$ ipython --no-banner

In [1]: import numpy as np

In [2]: np.set_printoptions(precision=2, suppress=True, linewidth=200, floatmode="fixed")

In [3]: def tidy(a):
   ...:     return np.round(a, 2) + 0
   ...: 

In [4]: E = np.loadtxt("m.csv", delimiter=",")

In [5]: E
Out[5]: 
array([[-0.55, -0.76,  0.79, -0.45],
       [ 0.98, -0.22, -0.12, -0.97],
       [-0.56,  0.02,  0.95,  0.78],
       [-0.90, -0.72, -0.86, -0.37],
       [-0.31,  0.69, -0.94,  0.68],
       [ 0.43,  0.99, -0.76,  0.99],
       [-0.93, -0.65,  0.88,  0.60],
       [ 0.24,  0.71, -0.81,  0.54],
       [ 0.98,  0.33, -0.78, -0.93],
       [ 0.86, -0.97, -0.99, -1.00],
       [-0.32, -0.13,  0.47,  0.23],
       [ 0.94,  0.92, -0.70,  0.41],
       [ 0.35,  0.38, -0.59,  0.04],
       [-0.68, -0.20, -0.99, -0.31],
       [ 0.41, -0.79, -0.90, -0.97],
       [-0.99, -0.94,  0.54, -0.06],
       [ 0.82,  0.30, -0.75, -0.65],
       [-0.64, -0.22, -0.14,  0.25],
       [ 0.93, -0.56,  0.31, -0.96],
       [ 0.35, -0.86,  0.72, -0.93],
       [ 0.87, -0.99,  0.96, -1.00],
       [-0.41,  0.98,  0.68,  1.00],
       [-0.56,  0.97,  0.70,  1.00],
       [ 0.83,  0.61, -1.00, -0.76],
       [ 1.00, -0.21,  0.83, -0.98],
       [-0.23,  0.80, -0.44,  0.89],
       [ 0.83,  0.42,  0.84,  0.00],
       [-0.99, -0.86, -0.15,  0.35],
       [-0.45,  0.22, -0.22,  0.52],
       [-0.31, -0.77, -1.00, -0.97],
       [ 0.85,  0.01,  0.98, -0.28],
       [-0.08,  0.96,  0.45,  0.99]])

In [6]: D = np.linalg.norm(E[:, None] - E[None], axis=-1)

In [7]: np.flatnonzero(D[29] < D.mean() / 2)
Out[7]: array([ 3, 14, 29])

In [8]: tidy(D[:5, :5])
Out[8]: 
array([[0.00, 1.93, 1.47, 1.69, 2.54],
       [1.93, 0.00, 2.58, 2.17, 2.43],
       [1.47, 2.58, 0.00, 2.29, 2.02],
       [1.69, 2.17, 2.29, 0.00, 1.86],
       [2.54, 2.43, 2.02, 1.86, 0.00]])

In [9]: np.linalg.matrix_rank(D ** 2)
Out[9]: np.int64(6)

In [10]: M = np.loadtxt("x.csv", delimiter=",")

In [11]: M
Out[11]: 
array([[ 14.83,  18.56,  13.10,   1.35,   0.18,   6.82],
       [-25.42,   5.55,  -6.51,  23.25,  24.83, -16.98],
       [ 13.26,  15.69,  10.63,  -1.66,  -2.87,   6.89],
       [-21.84,   3.38,  -6.09,  22.09,   6.93, -10.85],
       [  1.53,  12.31,   2.04,  -4.05,  -5.99,   2.89],
       [ 13.99, -11.31,   0.44, -17.15, -21.40,  11.25],
       [ 15.94,   0.94,   5.50, -16.26,   0.18,   6.52],
       [ -8.82,  12.90,  -1.30,   2.16,  10.27,  -5.94],
       [  4.46,  -6.89,   0.63,  -1.11,  -1.00,   1.76],
       [  6.14,   5.00,   4.54,  -1.78,   5.24,   1.21],
       [ 21.28, -15.87,   5.96, -10.88,  -7.79,   9.91],
       [  7.33,   9.99,   1.33, -18.52,  -3.12,   4.54],
       [ -2.52,   0.41,  -5.65, -12.85, -14.21,   3.09],
       [ -7.26,  -4.43,  -5.34,   0.69,  -4.19,  -1.75],
       [ 17.31,  -5.57,   2.33, -21.73, -22.81,  13.14]])

In [12]: Y = M / np.linalg.norm(M, axis=1, keepdims=True)

In [13]: G = Y @ Y.T

In [14]: (G - 2 * np.eye(15)).round(6).argmax(axis=1)
Out[14]: array([ 2,  3,  0,  1,  2, 14, 11,  1, 10,  0,  8,  6, 14,  3,  5])
